In [1]: import numpy as np

In [2]: np.set_printoptions(precision=3, suppress=True, linewidth=200)

In [3]: def rnd(a):
   ...:     return np.round(a, 3) + 0
   ...: 

In [4]: F = np.load("data.npy")

In [5]: print(F)
[[ 0.05 -1.   -3.    3.   -3.  ]
 [ 1.    1.05 -2.    0.   -1.  ]
 [ 2.   -2.    3.05 -2.   -2.  ]
 [ 3.   -3.   -2.   -0.95  0.  ]
 [ 0.   -1.   -3.    3.   -2.95]]

In [6]: np.argsort(-np.linalg.norm(F, axis=0).round(6), kind="stable")[:3]
Out[6]: array([2, 3, 4])

In [7]: print(rnd(np.abs(np.linalg.svd(F)[2][-1])))
[0.631 0.226 0.309 0.627 0.25 ]

In [8]: np.linalg.cond(F) > 100
Out[8]: np.True_

In [9]: rnd(np.linalg.norm(F, 2) / np.linalg.norm(F))
Out[9]: np.float64(0.751)

In [10]: Q, vecs = np.linalg.qr(F[:, :2])[0], np.linalg.qr(F[:, 2:])[0]

In [11]: sig = np.linalg.svd(Q.T @ vecs, compute_uv=False)

In [12]: (sig > 0.9).sum()
Out[12]: np.int64(1)

In [13]: rnd(np.linalg.norm(Q @ Q.T - vecs @ vecs.T, 2))
Out[13]: np.float64(1.0)

In [14]: u = np.array([0, 0, -1, -1, 3])

In [15]: other = F + np.outer(u, np.eye(5)[0])

In [16]: print(np.linalg.matrix_rank(np.linalg.inv(other) - np.linalg.inv(F), tol=1e-8))
1

In [17]: print(np.linalg.matrix_rank(other - F))
1

In [18]: feats = np.load("case8.npy")

In [19]: print(feats)
[[-12.126 -15.994 -20.035  20.162  -4.089  -7.982]
 [  7.978 -25.979  -4.892   9.887  20.967 -32.987]
 [-14.996 -20.196 -25.115  24.9    -5.027  -9.995]]

In [20]: U, sig, VT = np.linalg.svd(feats, full_matrices=False)

In [21]: rnd(sig / sig[0])
Out[21]: array([1.   , 0.596, 0.003])

In [22]: rnd(VT @ VT.T)
Out[22]: 
array([[1., 0., 0.],
       [0., 1., 0.],
       [0., 0., 1.]])

In [23]: rnd(sig)
Out[23]: array([64.795, 38.594,  0.22 ])

In [24]: rnd(U.T @ feats @ VT.T)
Out[24]: 
array([[64.795,  0.   ,  0.   ],
       [ 0.   , 38.594,  0.   ],
       [ 0.   ,  0.   ,  0.22 ]])

In [25]: rnd(np.cumsum(sig ** 2) / np.sum(sig ** 2))
Out[25]: array([0.738, 1.   , 1.   ])

In [26]: rnd(U.T @ U)
Out[26]: 
array([[1., 0., 0.],
       [0., 1., 0.],
       [0., 0., 1.]])

In [27]: rnd(np.linalg.norm(feats, 2) / np.linalg.norm(feats))
Out[27]: np.float64(0.859)

In [28]: print(np.argsort(-np.linalg.norm(feats, axis=0).round(6), kind="stable")[:3])
[1 5 3]

In [29]: np.linalg.cond(feats) > 100
Out[29]: np.True_

In [30]: rng = np.random.default_rng(92)

In [31]: other = feats + rng.integers(-2, 3, (3, 2)) @ rng.integers(-2, 3, (2, 6))

In [32]: rnd(other)
Out[32]: 
array([[-13.126, -17.994, -19.035,  18.162,  -4.089,  -6.982],
       [  9.978, -23.979,  -4.892,   9.887,  22.967, -30.987],
       [-13.996, -18.196, -26.115,  26.9  ,  -5.027, -10.995]])

In [33]: np.abs(other - feats).sum(axis=1)
Out[33]: array([7., 8., 7.])

In [34]: other - feats
Out[34]: 
array([[-1., -2.,  1., -2.,  0.,  1.],
       [ 2.,  2.,  0.,  0.,  2.,  2.],
       [ 1.,  2., -1.,  2.,  0., -1.]])

In [35]: W2 = np.array([[3, 3, 0], [1, 0, 2]])

In [36]: X = np.repeat(W2, 30 // 2, axis=0)

In [37]: X = X + 0.1 * rng.normal(size=X.shape)

In [38]: rnd(X)
Out[38]: 
array([[ 2.979,  2.961,  0.141],
       [ 3.064,  2.98 , -0.141],
       [ 2.916,  2.958, -0.039],
       [ 2.994,  3.037, -0.079],
       [ 3.141,  2.946,  0.055],
       [ 2.992,  2.852, -0.03 ],
       [ 3.011,  3.213,  0.202],
       [ 3.027,  3.022, -0.001],
       [ 3.064,  2.949, -0.098],
       [ 3.325,  2.892, -0.283],
       [ 3.057,  3.083, -0.079],
       [ 2.94 ,  2.96 ,  0.057],
       [ 3.036,  2.981, -0.045],
       [ 2.948,  3.067,  0.042],
       [ 3.046,  3.066,  0.033],
       [ 1.012,  0.067,  1.883],
       [ 1.008, -0.071,  2.062],
       [ 1.039,  0.074,  1.855],
       [ 1.086,  0.038,  2.175],
       [ 0.912,  0.042,  1.838],
       [ 0.96 , -0.027,  2.098],
       [ 0.986,  0.215,  1.957],
       [ 0.979, -0.089,  2.073],
       [ 0.931,  0.014,  1.912],
       [ 0.864, -0.108,  1.945],
       [ 1.098, -0.119,  2.232],
       [ 1.155,  0.166,  1.991],
       [ 0.969,  0.027,  1.872],
       [ 0.864,  0.093,  2.018],
       [ 0.91 , -0.136,  1.994]])

In [39]: other = np.c_[X[:, :1] @ np.array([[3]]), np.array([2, 2, 1, 0, 1, 2, 2, 2, -1, 0, -2, 2, -2, -2, 1, -2, 0, -1, 0, 1, -2, -2, -1, -2, -2, -1, 2, 1, 2, 0])]

In [40]: rnd(other)
Out[40]: 
array([[ 8.938,  2.   ],
       [ 9.193,  2.   ],
       [ 8.747,  1.   ],
       [ 8.983,  0.   ],
       [ 9.423,  1.   ],
       [ 8.977,  2.   ],
       [ 9.032,  2.   ],
       [ 9.082,  2.   ],
       [ 9.192, -1.   ],
       [ 9.976,  0.   ],
       [ 9.171, -2.   ],
       [ 8.819,  2.   ],
       [ 9.108, -2.   ],
       [ 8.845, -2.   ],
       [ 9.137,  1.   ],
       [ 3.035, -2.   ],
       [ 3.025,  0.   ],
       [ 3.117, -1.   ],
       [ 3.257,  0.   ],
       [ 2.736,  1.   ],
       [ 2.879, -2.   ],
       [ 2.959, -2.   ],
       [ 2.938, -1.   ],
       [ 2.793, -2.   ],
       [ 2.592, -2.   ],
       [ 3.294, -1.   ],
       [ 3.464,  2.   ],
       [ 2.907,  1.   ],
       [ 2.591,  2.   ],
       [ 2.729,  0.   ]])

In [41]: print(rnd(np.linalg.lstsq(X, other[:, 0])[0]))
[3. 0. 0.]

In [42]: rnd(np.linalg.norm(other - X @ np.linalg.lstsq(X, other)[0], axis=0))
Out[42]: array([0.   , 8.054])

In [43]: print(rnd(np.linalg.norm(np.linalg.qr(X)[0].T @ other, axis=0) ** 2 / ((other ** 2).sum(axis=0) + 1e-12)))
[1.    0.112]

In [44]: np.linalg.matrix_rank(np.c_[X, other])
Out[44]: np.int64(4)
